$ ipython --no-banner

In [1]: import numpy as np

In [2]: np.set_printoptions(precision=3, suppress=True, linewidth=160, legacy="1.25")

In [3]: def tidy(a):
   ...:     return np.round(a, 3) + 0
   ...: 

In [4]: M2 = np.array([[1, 1, 2, 2], [1, 2, 0, 2]])

In [5]: data = np.block([[np.zeros((2, 2)), M2], [M2.T, np.zeros((4, 4))]])

In [6]: data
Out[6]: 
array([[0., 0., 1., 1., 2., 2.],
       [0., 0., 1., 2., 0., 2.],
       [1., 1., 0., 0., 0., 0.],
       [1., 2., 0., 0., 0., 0.],
       [2., 0., 0., 0., 0., 0.],
       [2., 2., 0., 0., 0., 0.]])

In [7]: # symmetric

In [8]: rng = np.random.default_rng(639)

In [9]: M2 = data + rng.integers(-2, 3, (6, 4)) @ rng.integers(-2, 3, (4, 6))

In [10]: M2
Out[10]: 
array([[10., -6., -3., -1., -3.,  8.],
       [ 4.,  3., -3.,  8., -2.,  8.],
       [-3.,  7.,  1.,  4.,  2.,  0.],
       [-5., 11., -3.,  0.,  3., -6.],
       [ 2.,  0.,  3., -4.,  0.,  0.],
       [ 0.,  6.,  6., -2.,  1.,  2.]])

In [11]: np.abs(M2 - data).sum(axis=1)
Out[11]: array([33., 25., 17., 27.,  7., 17.])

In [12]: rank = np.linalg.matrix_rank(data)

In [13]: rank
Out[13]: 4

In [14]: ns = np.linalg.svd(data)[2][rank:].T

In [15]: ns.shape
Out[15]: (6, 2)

In [16]: [int(np.linalg.matrix_rank(data[:i])) for i in range(1, len(data) + 1)]
Out[16]: [1, 2, 3, 4, 4, 4]

In [17]: np.linalg.matrix_rank(data.T @ data), np.linalg.matrix_rank(data @ data.T)
Out[17]: (4, 4)

In [18]: M = np.array([[2, 0, 2, 0],
    ...:     [2, 1, 1, 0],
    ...:     [0, 1, 2, 0],
    ...:     [1, 0, 0, 0],
    ...:     [1, 2, 0, 0],
    ...:     [1, 2, 0, 0],
    ...:     [1, 1, 2, 1]])

In [19]: x0 = np.array([2, -1, 0, 3])

In [20]: a = np.maximum(M @ x0, 0)

In [21]: M.T @ a
Out[21]: array([20,  7, 19,  4])

In [22]: np.maximum(M @ x0, 0) - np.maximum(-M @ x0, 0)
Out[22]: array([ 4,  3, -1,  2,  0,  0,  4])

In [23]: tidy(np.tanh(M @ x0))
Out[23]: array([ 0.999,  0.995, -0.762,  0.964,  0.   ,  0.   ,  0.999])

In [24]: np.maximum(M @ (3 * x0), 0)
Out[24]: array([12,  9,  0,  6,  0,  0, 12])

In [25]: a
Out[25]: array([4, 3, 0, 2, 0, 0, 4])

In [26]: u = np.array([0, -2])

In [27]: np.cross(M[4, :3], M[3, :3])
Out[27]: array([ 0,  0, -2])

In [28]: np.correlate(M[4], M[3], "full")
Out[28]: array([0, 0, 0, 1, 2, 0, 0])

In [29]: np.array([np.convolve(row, u, "same") for row in M])
Out[29]: 
array([[ 0, -4,  0, -4],
       [ 0, -4, -2, -2],
       [ 0,  0, -2, -4],
       [ 0, -2,  0,  0],
       [ 0, -2, -4,  0],
       [ 0, -2, -4,  0],
       [ 0, -2, -2, -4]])

In [30]: np.polyval(u, M[4])
Out[30]: array([-2, -2, -2, -2])

In [31]: theta = np.radians(45)

In [32]: r_ = np.eye(4)

In [33]: r_[1, 1] = r_[2, 2] = np.cos(theta)

In [34]: r_[1, 2], r_[2, 1] = -np.sin(theta), np.sin(theta)

In [35]: tidy(r_)
Out[35]: 
array([[ 1.   ,  0.   ,  0.   ,  0.   ],
       [ 0.   ,  0.707, -0.707,  0.   ],
       [ 0.   ,  0.707,  0.707,  0.   ],
       [ 0.   ,  0.   ,  0.   ,  1.   ]])

In [36]: M2 = M @ r_.T

In [37]: tidy(M2)
Out[37]: 
array([[ 2.   , -1.414,  1.414,  0.   ],
       [ 2.   ,  0.   ,  1.414,  0.   ],
       [ 0.   , -0.707,  2.121,  0.   ],
       [ 1.   ,  0.   ,  0.   ,  0.   ],
       [ 1.   ,  1.414,  1.414,  0.   ],
       [ 1.   ,  1.414,  1.414,  0.   ],
       [ 1.   , -0.707,  2.121,  1.   ]])

In [38]: x0 = np.array([1, 0, 2, 3])

In [39]: y = M @ x0

In [40]: tidy(np.linalg.solve(M.T @ M, M.T @ y))
Out[40]: array([1., 0., 2., 3.])

In [41]: try:
    ...:     np.linalg.solve(M, y)
    ...: except np.linalg.LinAlgError as e:
    ...:     print(e)
    ...: 
Last 2 dimensions of the array must be square

In [42]: tidy(np.linalg.pinv(M) @ M)
Out[42]: 
array([[1., 0., 0., 0.],
       [0., 1., 0., 0.],
       [0., 0., 1., 0.],
       [0., 0., 0., 1.]])

In [43]: y = y + 0.05 * rng.normal(size=7)

In [44]: tidy(y)
Out[44]: array([6.105, 3.925, 4.059, 0.915, 1.124, 1.017, 8.097])

In [45]: coef, *_ = np.linalg.lstsq(M, y)

In [46]: tidy(np.linalg.norm(y - M @ coef))
Out[46]: 0.17

In [47]: coef.round()
Out[47]: array([1., 0., 2., 3.])

In [48]: m1 = np.eye(7, dtype=int)[rng.permutation(7)] * np.array([1, 8, 1, 2, 7, 0, 4])

In [49]: m1
Out[49]: 
array([[0, 0, 0, 0, 0, 0, 0],
       [1, 0, 0, 0, 0, 0, 0],
       [0, 8, 0, 0, 0, 0, 0],
       [0, 0, 0, 2, 0, 0, 0],
       [0, 0, 0, 0, 0, 0, 4],
       [0, 0, 1, 0, 0, 0, 0],
       [0, 0, 0, 0, 7, 0, 0]])

In [50]: # rank 6

In [51]: M2 = np.c_[M[:, :2] @ np.array([[3, 4], [2, -1]]), np.array([-9, 0, -2, 6, 3, 9, 5])]

In [52]: M2
Out[52]: 
array([[ 6,  8, -9],
       [ 8,  7,  0],
       [ 2, -1, -2],
       [ 3,  4,  6],
       [ 7,  2,  3],
       [ 7,  2,  9],
       [ 5,  3,  5]])

In [53]: np.linalg.matrix_rank(M2)
Out[53]: 3

In [54]: M2 = m1 + rng.integers(-2, 3, (7, 6)) @ rng.integers(-2, 3, (6, 7))

In [55]: M2
Out[55]: 
array([[ -2,   9,  -2,  -5,   9,  -4,  -1],
       [-12,   1,   3,  -3,   8,   0,   8],
       [  4,  13,  -4,   0,   6,  -1,  -3],
       [ -1,  -6,   2,   4,   3,   4,   7],
       [  8,   6,   2,  -9,   4,  12,  -3],
       [  4,   3,   4,  -4,   9,  10,  -2],
       [ -2,  10,   1,  -9,  15,   8,  -6]])

In [56]: np.abs(M2 - m1).sum(axis=1)
Out[56]: array([32, 36, 23, 25, 48, 35, 44])

In [57]: M2 - m1
Out[57]: 
array([[ -2,   9,  -2,  -5,   9,  -4,  -1],
       [-13,   1,   3,  -3,   8,   0,   8],
       [  4,   5,  -4,   0,   6,  -1,  -3],
       [ -1,  -6,   2,   2,   3,   4,   7],
       [  8,   6,   2,  -9,   4,  12,  -7],
       [  4,   3,   3,  -4,   9,  10,  -2],
       [ -2,  10,   1,  -9,   8,   8,  -6]])

In [58]: np.linalg.matrix_rank(M2 - m1, tol=1e-8)
Out[58]: 6

In [59]: (m1 != 0).astype(int)
Out[59]: 
array([[0, 0, 0, 0, 0, 0, 0],
       [1, 0, 0, 0, 0, 0, 0],
       [0, 1, 0, 0, 0, 0, 0],
       [0, 0, 0, 1, 0, 0, 0],
       [0, 0, 0, 0, 0, 0, 1],
       [0, 0, 1, 0, 0, 0, 0],
       [0, 0, 0, 0, 1, 0, 0]])

In [60]: tidy(np.linalg.det(m1))
Out[60]: 0.0

In [61]: np.flatnonzero(np.linalg.matrix_power((m1 != 0) + (m1.T != 0) + np.eye(7), 7)[4])
Out[61]: array([4, 6])

In [62]: (np.linalg.matrix_power((m1 != 0) + (m1.T != 0) + np.eye(7), 7) > 0).astype(int)
Out[62]: 
array([[1, 1, 1, 0, 0, 1, 0],
       [1, 1, 1, 0, 0, 1, 0],
       [1, 1, 1, 0, 0, 1, 0],
       [0, 0, 0, 1, 0, 0, 0],
       [0, 0, 0, 0, 1, 0, 1],
       [1, 1, 1, 0, 0, 1, 0],
       [0, 0, 0, 0, 1, 0, 1]])

In [63]: arr = np.load("m.npy")

In [64]: arr
Out[64]: 
array([[ 0.459,  0.436,  0.421,  0.179],
       [-5.468, -5.475, -5.455, -1.809],
       [ 2.201,  2.222,  2.175,  0.729],
       [ 2.643,  2.665,  2.709,  0.88 ],
       [-0.393, -0.422, -0.41 , -0.122],
       [ 1.441,  1.442,  1.443,  0.471],
       [ 2.63 ,  2.66 ,  2.615,  0.907],
       [-1.774, -1.735, -1.74 , -0.586],
       [-0.388, -0.371, -0.375, -0.15 ],
       [-0.47 , -0.486, -0.472, -0.19 ],
       [ 1.884,  1.887,  1.847,  0.609],
       [-0.977, -0.983, -0.972, -0.308]])

In [65]: cen = arr - arr.mean(axis=1)
---------------------------------------------------------------------------
ValueError                                Traceback (most recent call last)
Cell In[65], line 1
----> 1 cen = arr - arr.mean(axis=1)

ValueError: operands could not be broadcast together with shapes (12,4) (12,) 

In [66]: cen = arr - arr.mean(axis=0)

In [67]: Uu, sigma, Vt = np.linalg.svd(cen, full_matrices=False)

In [68]: tidy((sigma ** 2).sum() ** 2 / (sigma ** 4).sum())
Out[68]: 1.0

In [69]: tidy(sigma ** 2 / (sigma ** 2).sum())
Out[69]: array([1., 0., 0., 0.])

In [70]: np.abs(Uu[:, 0]).argmax()
Out[70]: 1

In [71]: tidy(sigma)
Out[71]: array([13.531,  0.079,  0.056,  0.046])

In [72]: np.abs(Vt[0]).argmax()
Out[72]: 1

In [73]: tidy(cen.mean(axis=0))
Out[73]: array([0., 0., 0., 0.])

In [74]: tidy(np.abs(Vt[-1]))
Out[74]: array([0.62 , 0.758, 0.175, 0.103])

In [75]: np.linalg.matrix_rank(cen)
Out[75]: 4

In [76]: (np.sign(Uu[:, 0]) == np.sign(Uu[0, 0])).astype(int)
Out[76]: array([1, 0, 1, 1, 0, 1, 1, 0, 0, 0, 1, 0])

In [77]: cen = arr - arr.mean(axis=0)

In [78]: vecs = np.linalg.svd(cen)[2][:1]

In [79]: M2 = cen - cen @ vecs.T @ vecs

In [80]: tidy(np.diag(vecs.T @ vecs))
Out[80]: array([0.321, 0.323, 0.32 , 0.036])

In [81]: tidy(np.linalg.norm(M2) / np.linalg.norm(cen))
Out[81]: 0.008

In [82]: W = np.array([[2, -3], [5, 2], [-2, 1], [-4, -1]])

In [83]: coef = np.array([3, 3])

In [84]: H = np.maximum(arr @ W + coef, 0)

In [85]: (H > 0).astype(int)
Out[85]: 
array([[1, 1],
       [0, 1],
       [1, 1],
       [1, 1],
       [1, 1],
       [1, 1],
       [1, 1],
       [0, 1],
       [1, 1],
       [1, 1],
       [1, 1],
       [0, 1]])

In [86]: (H > 0).mean(axis=0)
Out[86]: array([0.75, 1.  ])

In [87]: W2 = np.array([[-2, 3], [3, 2]])

In [88]: W @ W2
Out[88]: 
array([[-13,   0],
       [ -4,  19],
       [  7,  -4],
       [  5, -14]])

In [89]: (H @ W2).round(6).argmax(axis=1)
Out[89]: array([1, 0, 1, 1, 1, 1, 1, 0, 1, 1, 1, 0])

In [90]: W0 = np.load("w.npy")

In [91]: tidy(W0)
Out[91]: 
array([[-6.38 , -8.277, -7.145,  6.747],
       [-5.438, -6.843, -5.948,  5.823],
       [-4.786, -5.868, -5.141,  5.158],
       [-3.818, -4.459, -3.985,  4.126],
       [-3.242, -3.647, -3.324,  3.481],
       [-2.386, -2.493, -2.395,  2.475],
       [-1.82 , -1.778, -1.822,  1.774],
       [-1.526, -1.427, -1.541,  1.397],
       [ 0.022,  0.023,  0.045,  0.024],
       [ 0.4  ,  0.571,  1.053,  0.734],
       [ 0.422,  0.612,  1.121,  0.785],
       [ 1.672,  3.265,  5.01 ,  3.411],
       [ 2.725,  5.636,  8.144,  5.203],
       [ 4.068,  8.675, 11.993,  7.175]])

In [92]: W2 = W0[[2, 13]].astype(float)

In [93]: for _ in range(4):
    ...:     labels = np.linalg.norm(W0[:, None] - W2, axis=-1).argmin(axis=1)
    ...:     W2 = np.array([W0[labels == j].mean(axis=0) for j in range(2)])
    ...: 

In [94]: labels
Out[94]: array([0, 0, 0, 0, 0, 0, 0, 0, 0, 0, 0, 1, 1, 1])

In [95]: tidy(W2[1] - W2[0])
Out[95]: array([ 5.417,  8.912, 11.026,  2.306])

In [96]: tidy(W2)
Out[96]: 
array([[-2.596, -3.053, -2.644,  2.957],
       [ 2.822,  5.859,  8.382,  5.263]])

In [97]: np.bincount(labels)
Out[97]: array([11,  3])
